$ python3 -q
>>> import numpy as np
>>> np.set_printoptions(precision=1, suppress=True, linewidth=160, legacy="1.25")
>>> X = np.load("data.npy")
>>> print(X)
[[4 2 1 5 4 4]
 [2 1 5 1 1 0]
 [2 1 0 4 1 4]
 [0 5 3 4 3 1]
 [3 0 5 2 4 4]
 [0 3 3 2 4 5]]
>>> rng = np.random.default_rng(438)
>>> idx = rng.permutation(6)
>>> print(idx)
[0 5 4 3 2 1]
>>> B = X[idx][:, idx]
>>> print(np.sort(np.abs(np.linalg.eigvals(B))))
[ 0.6  2.3  3.8  4.5  4.5 15.4]
>>> print(np.diag(B))
[4 5 4 4 0 1]
>>> M = np.arange(45).reshape(5, 9) + -2
>>> print(M)
[[-2 -1  0  1  2  3  4  5  6]
 [ 7  8  9 10 11 12 13 14 15]
 [16 17 18 19 20 21 22 23 24]
 [25 26 27 28 29 30 31 32 33]
 [34 35 36 37 38 39 40 41 42]]
>>> r = np.linalg.matrix_rank(M)
>>> print(r)
2
>>> null = np.linalg.svd(M)[2][r:].T
>>> print([int(np.linalg.matrix_rank(np.delete(M, i, axis=0))) for i in range(5)])
[2, 2, 2, 2, 2]
>>> print(np.allclose(M @ null, 0))
True
>>> print(np.linalg.matrix_rank(M.T @ M), np.linalg.matrix_rank(M @ M.T))
2 2
>>> Uu, sv, Vh = np.linalg.svd(M)
>>> V = Vh[:(sv > 1e-8).sum()]
>>> x0 = M[0] + 5 * M[2] + rng.integers(2) * np.eye(9)[5]
>>> print(x0)
[ 78.  84.  90.  96. 102. 109. 114. 120. 126.]
>>> print(np.linalg.matrix_rank(np.vstack([M, x0])))
3
>>> print(np.diag(V.T @ V))
[0.4 0.3 0.2 0.1 0.1 0.1 0.2 0.3 0.4]
>>> print(np.allclose(V.T @ V @ x0, x0))
False
>>> x0 = np.array([3, -3, 3, 1, -3, 2, 0, 3, 1])
>>> print(np.sign((M @ x0).round(6)))
[1 1 1 1 1]
>>> print((M * x0).sum(axis=1))
[ 19  82 145 208 271]
>>> print(M * x0)
[[  -6    3    0    1   -6    6    0   15    6]
 [  21  -24   27   10  -33   24    0   42   15]
 [  48  -51   54   19  -60   42    0   69   24]
 [  75  -78   81   28  -87   60    0   96   33]
 [ 102 -105  108   37 -114   78    0  123   42]]
>>> print(M @ np.eye(9)[6])
[ 4. 13. 22. 31. 40.]
>>> print((M @ x0).argmax())
4
>>> Uu, sv, Vh = np.linalg.svd(M)
>>> print(np.argmax(sv[:-1] / (sv[1:] + 1e-6)) + 1)
2
>>> B = Uu[:, :2] @ np.diag(sv[:2]) @ Vh[:2]
>>> print(np.linalg.matrix_rank(B))
2
>>> print(np.round(np.linalg.norm(M - B) / np.linalg.norm(M), 1))
0.0
>>> mat = np.load("test13.npy")
>>> print(mat)
[[  0  12  -6 -12]
 [  7   5   8   2]
 [  0   3   0  -6]
 [ 11  11   2  18]]
>>> r = np.linalg.matrix_rank(mat)
>>> print(r)
3
>>> null = np.linalg.svd(mat)[2][r:].T
>>> print(null[:, 0] / null[np.abs(null[:, 0]).round(6).argmax(), 0])
[ 1.  -0.5 -0.5 -0.2]
>>> print(np.round(null @ null.T, 1) + 0)
[[ 0.6 -0.3 -0.3 -0.2]
 [-0.3  0.2  0.2  0.1]
 [-0.3  0.2  0.2  0.1]
 [-0.2  0.1  0.1  0. ]]
>>> print(np.linalg.matrix_rank(mat.T @ mat), np.linalg.matrix_rank(mat @ mat.T))
3 3
>>> print(null.shape)
(4, 1)
>>> print([int(np.linalg.matrix_rank(mat[:, :j + 1])) for j in range(4)])
[1, 2, 3, 3]
>>> print(np.allclose(mat @ null, 0))
True
>>> print(np.round(mat @ np.linalg.pinv(mat) @ mat, 1) + 0)
[[  0.  12.  -6. -12.]
 [  7.   5.   8.   2.]
 [  0.   3.   0.  -6.]
 [ 11.  11.   2.  18.]]
>>> Uu, sv, Vh = np.linalg.svd(mat)
>>> print(sv.round(1) + 0)
[26.1 18.   8.7  0. ]
>>> print(np.argmax(sv[:-1] / (sv[1:] + 1e-6)) + 1)
3
>>> B = Uu[:, :3] @ np.diag(sv[:3]) @ Vh[:3]
>>> print(round(float(np.abs(mat - B).max()), 1))
0.0
>>> print(np.linalg.matrix_rank(mat, rtol=0.05))
3
>>> print(round(np.linalg.norm(mat - B, 2), 1), round(sv[3], 1))
0.0 0.0
>>> print(B.round(1) + 0)
[[  0.  12.  -6. -12.]
 [  7.   5.   8.   2.]
 [  0.   3.   0.  -6.]
 [ 11.  11.   2.  18.]]
>>> print(np.round(np.linalg.norm(mat - B) / np.linalg.norm(mat), 1))
0.0
>>> print(np.unique(M.round(6), axis=0).shape)
(5, 9)
>>> data = np.array([[2, -2, -1, -2, -1, 1, 0, 0, -2, 1],
...     [2, -2, 1, -1, 2, 1, 2, -1, -1, 0],
...     [-1, 2, -2, 1, 1, 2, 2, 1, 0, -1],
...     [2, 1, 0, 2, 0, -1, -1, 2, 0, -1],
...     [0, -2, 2, 1, 0, 0, -1, -2, 0, 2],
...     [0, -2, -2, 1, 1, 0, 0, -2, 1, -1],
...     [1, -1, 1, -1, -2, 2, 0, 1, -1, 1],
...     [0, 0, 0, 1, -2, -2, -2, 0, -1, 1],
...     [0, 0, -1, -2, 0, 2, 1, -1, 1, 2],
...     [2, 2, -2, 2, -1, 1, -1, -2, -1, -2]])
>>> data[0] = data[7]
>>> print(data)
[[ 0  0  0  1 -2 -2 -2  0 -1  1]
 [ 2 -2  1 -1  2  1  2 -1 -1  0]
 [-1  2 -2  1  1  2  2  1  0 -1]
 [ 2  1  0  2  0 -1 -1  2  0 -1]
 [ 0 -2  2  1  0  0 -1 -2  0  2]
 [ 0 -2 -2  1  1  0  0 -2  1 -1]
 [ 1 -1  1 -1 -2  2  0  1 -1  1]
 [ 0  0  0  1 -2 -2 -2  0 -1  1]
 [ 0  0 -1 -2  0  2  1 -1  1  2]
 [ 2  2 -2  2 -1  1 -1 -2 -1 -2]]
>>> print(np.linalg.matrix_rank(data, rtol=0.1))
9
>>> print(np.linalg.cond(data) > 100)
True
>>> print(round(np.linalg.norm(data, 2) / np.linalg.norm(data), 1))
0.6
>>> print(np.unique(data.round(6), axis=0).shape)
(9, 10)
>>> try:
...     np.linalg.inv(data)
... except np.linalg.LinAlgError as e:
...     print(repr(e))
... 
LinAlgError('Singular matrix')
>>> print(np.linalg.lstsq(data[:-1].T, data[-1])[2])
8
>>> print(round(float(np.trace(np.linalg.pinv(data) @ data)), 1))
9.0
>>> F = np.loadtxt("a.csv", delimiter=",")
>>> print(F.round(1) + 0)
[[ 0.2 -0.5  0.8  1.5 -0.1]
 [-3.8  0.2  3.8  0.5  1.4]
 [-4.  -0.4  1.2  1.3  0.8]
 [-3.2  1.5  2.  -0.2  1.5]
 [-0.2 -0.4 -3.7 -1.4 -0.7]
 [-0.9  0.4  0.6  0.   0.4]
 [ 2.2 -0.9  1.5 -2.3 -0.4]
 [-1.2 -0.9  1.2  1.6  0.1]]
>>> # null space of dimension 1
>>> print(np.argsort(-np.linalg.norm(F, axis=0).round(6), kind="stable")[:3])
[0 2 3]
>>> print([round(float(x), 1) for x in np.linalg.svd(F, compute_uv=False)[:3]])
[8.7, 4.4, 3.3]
>>> print(round(float(np.linalg.norm(F, 2) / np.linalg.norm(F)), 1))
0.8
>>> Uu, sv, Vh = np.linalg.svd(data)
>>> V = Vh[:(sv > 1e-8).sum()]
>>> x0 = data[1] + 2 * data[3] + rng.integers(2) * np.eye(10)[0]
>>> print(x0)
[ 6.  0.  1.  3.  2. -1.  0.  3. -1. -2.]
>>> print(round(np.linalg.norm(x0 - V.T @ V @ x0), 1))
0.0
>>> print(np.round(V.T @ V, 1) + 0)
[[ 1.   0.   0.   0.   0.1  0.  -0.1  0.   0.   0. ]
 [ 0.   1.   0.   0.   0.   0.   0.   0.   0.   0. ]
 [ 0.   0.   1.   0.   0.1  0.  -0.1  0.  -0.1  0. ]
 [ 0.   0.   0.   1.   0.1  0.1 -0.1  0.  -0.1  0. ]
 [ 0.1  0.   0.1  0.1  0.7 -0.1  0.3 -0.1  0.2  0. ]
 [ 0.   0.   0.   0.1 -0.1  0.9  0.2  0.   0.1  0. ]
 [-0.1  0.  -0.1 -0.1  0.3  0.2  0.6  0.1 -0.2  0. ]
 [ 0.   0.   0.   0.  -0.1  0.   0.1  1.   0.1  0. ]
 [ 0.   0.  -0.1 -0.1  0.2  0.1 -0.2  0.1  0.9  0. ]
 [ 0.   0.   0.   0.   0.   0.   0.   0.   0.   1. ]]
>>> print(np.diag(V.T @ V))
[1.  1.  1.  1.  0.7 0.9 0.6 1.  0.9 1. ]
>>> Uu, sv, Vh = np.linalg.svd(F)
>>> V = Vh[:(sv > 1e-8).sum()]
>>> x0 = F[1] + 5 * F[6] + rng.integers(2) * np.eye(5)[3]
>>> print(x0)
[  7.   -4.4  11.3 -10.1  -0.3]
>>> print(np.linalg.matrix_rank(np.vstack([F, x0])))
5
>>> r = np.linalg.matrix_rank(F)
>>> print(r)
4
>>> null = np.linalg.svd(F)[2][r:].T
>>> print(np.round(null[:, 0] / null[np.abs(null[:, 0]).round(6).argmax(), 0], 1) + 0)
[ 0.2 -0.3 -0.2  0.   1. ]
>>> print(np.round(F @ null, 1) + 0)
[[0.]
 [0.]
 [0.]
 [0.]
 [0.]
 [0.]
 [0.]
 [0.]]
>>> print([int(np.linalg.matrix_rank(F[:i])) for i in range(1, len(F) + 1)])
[1, 2, 3, 4, 4, 4, 4, 4]
>>> print([int(np.linalg.matrix_rank(np.delete(F, i, axis=0))) for i in range(8)])
[4, 4, 4, 4, 4, 4, 4, 4]
>>> print(np.round(null @ null.T, 1) + 0)
[[ 0.  -0.1  0.   0.   0.2]
 [-0.1  0.1  0.1  0.  -0.3]
 [ 0.   0.1  0.   0.  -0.2]
 [ 0.   0.   0.   0.   0. ]
 [ 0.2 -0.3 -0.2  0.   0.8]]
>>> idx = rng.integers(0, 3, 8)
>>> A = np.triu((idx[:, None] == idx) & (rng.random((8, 8)) < 0.8), 1).astype(int)
>>> A += A.T
>>> print(A)
[[0 1 1 1 1 0 1 0]
 [1 0 1 1 0 0 1 1]
 [1 1 0 0 1 0 0 1]
 [1 1 0 0 0 0 0 1]
 [1 0 1 0 0 0 1 1]
 [0 0 0 0 0 0 0 0]
 [1 1 0 0 1 0 0 0]
 [0 1 1 1 1 0 0 0]]
>>> print(A.reshape(2, -1))
[[0 1 1 1 1 0 1 0 1 0 1 1 0 0 1 1 1 1 0 0 1 0 0 1 1 1 0 0 0 0 0 1]
 [1 0 1 0 0 0 1 1 0 0 0 0 0 0 0 0 1 1 0 0 1 0 0 0 0 1 1 1 1 0 0 0]]
>>> t3 = A.reshape(8, 2, -1)
>>> print(t3.sum(axis=1))
[[1 1 2 1]
 [1 0 2 2]
 [2 1 0 1]
 [1 1 0 1]
 [1 0 2 1]
 [0 0 0 0]
 [2 1 0 0]
 [1 1 1 1]]
>>> print(t3[:, 0])
[[0 1 1 1]
 [1 0 1 1]
 [1 1 0 0]
 [1 1 0 0]
 [1 0 1 0]
 [0 0 0 0]
 [1 1 0 0]
 [0 1 1 1]]
>>> print(np.einsum("ihd,jhd->hij", t3, t3).shape)
(2, 8, 8)
>>> print(t3.shape)
(8, 2, 4)
>>> print(np.einsum("ihd,ihd->ih", t3, t3))
[[3 2]
 [3 2]
 [2 2]
 [2 1]
 [2 2]
 [0 0]
 [2 1]
 [3 1]]
>>> r = np.linalg.matrix_rank(A)
>>> print(r)
7
>>> null = np.linalg.svd(A)[2][r:].T
>>> print(np.allclose(A @ null, 0))
True
>>> print([int(np.linalg.matrix_rank(A[:i])) for i in range(1, len(A) + 1)])
[1, 2, 3, 4, 5, 5, 6, 7]
>>> print(null.shape)
(8, 1)
>>> print(np.round(A @ null, 1) + 0)
[[0.]
 [0.]
 [0.]
 [0.]
 [0.]
 [0.]
 [0.]
 [0.]]
>>> print([int(np.linalg.matrix_rank(A[:, :j + 1])) for j in range(8)])
[1, 2, 3, 4, 5, 5, 6, 7]
>>> print([int(np.linalg.matrix_rank(np.delete(A, i, axis=0))) for i in range(8)])
[6, 6, 6, 6, 6, 7, 6, 6]
>>> arr = np.array([[-3, -2, -3, -2, -3, -2],
...     [-3, 1, -3, 1, -3, 1],
...     [2, 3, 2, 3, 2, 3],
...     [-3, -2, -3, -2, -3, -2],
...     [-3, 1, -3, 1, -3, 1],
...     [2, 3, 2, 3, 2, 3]])
>>> Uu, sv, Vh = np.linalg.svd(arr)
>>> V = Vh[:(sv > 1e-8).sum()]
>>> x0 = arr[5] + 3 * arr[0] + rng.integers(2) * np.eye(6)[3]
>>> print(x0)
[-7. -3. -7. -3. -7. -3.]
>>> print(np.linalg.matrix_rank(np.vstack([arr, x0])))
2
>>> print(np.round(V.T @ V, 1) + 0)
[[0.3 0.  0.3 0.  0.3 0. ]
 [0.  0.3 0.  0.3 0.  0.3]
 [0.3 0.  0.3 0.  0.3 0. ]
 [0.  0.3 0.  0.3 0.  0.3]
 [0.3 0.  0.3 0.  0.3 0. ]
 [0.  0.3 0.  0.3 0.  0.3]]
>>> print(np.diag(V.T @ V))
[0.3 0.3 0.3 0.3 0.3 0.3]
>>> idx = rng.permutation(6)
>>> print(idx)
[3 4 0 5 2 1]
>>> B = arr[idx][:, idx]
>>> print(np.round(np.sort(np.abs(np.linalg.eigvals(B))), 1) + 0)
[0. 0. 0. 0. 0. 2.]
>>> print(np.allclose(B, arr))
False
>>> print(np.round(np.linalg.det(B), 1), np.round(np.linalg.det(arr[idx]), 1))
0.0 0.0
>>> print(B)
[[-2 -3 -3 -2 -3 -2]
 [ 1 -3 -3  1 -3  1]
 [-2 -3 -3 -2 -3 -2]
 [ 3  2  2  3  2  3]
 [ 3  2  2  3  2  3]
 [ 1 -3 -3  1 -3  1]]
>>> print(np.trace(B))
-2
>>> print([round(float(x), 1) for x in np.linalg.svd(arr, compute_uv=False)[:3]])
[12.9, 7.0, 0.0]
>>> print(round(np.linalg.norm(arr, 2) / np.linalg.norm(arr), 1))
0.9
>>> print(np.linalg.cond(arr) > 100)
True
>>> print(np.linalg.matrix_rank(arr, rtol=0.1))
2
>>> E = np.array([[0, 0, 0, 0, 0, 0, 0],
...     [2, -3, -1, -1, -3, 3, -2],
...     [2, -3, -1, -1, -3, 3, -2]])
>>> Uu, sv, Vh = np.linalg.svd(E)
>>> V = Vh[:(sv > 1e-8).sum()]
>>> x0 = E[0] + 3 * E[1] + rng.integers(2) * np.eye(7)[2]
>>> print(x0)
[ 6. -9. -3. -3. -9.  9. -6.]
>>> print(round(float(np.linalg.norm(x0 - V.T @ V @ x0)), 1))
0.0
>>> print(np.round(np.diag(V.T @ V), 1) + 0)
[0.1 0.2 0.  0.  0.2 0.2 0.1]
>>> print(np.allclose(V.T @ V @ x0, x0))
True
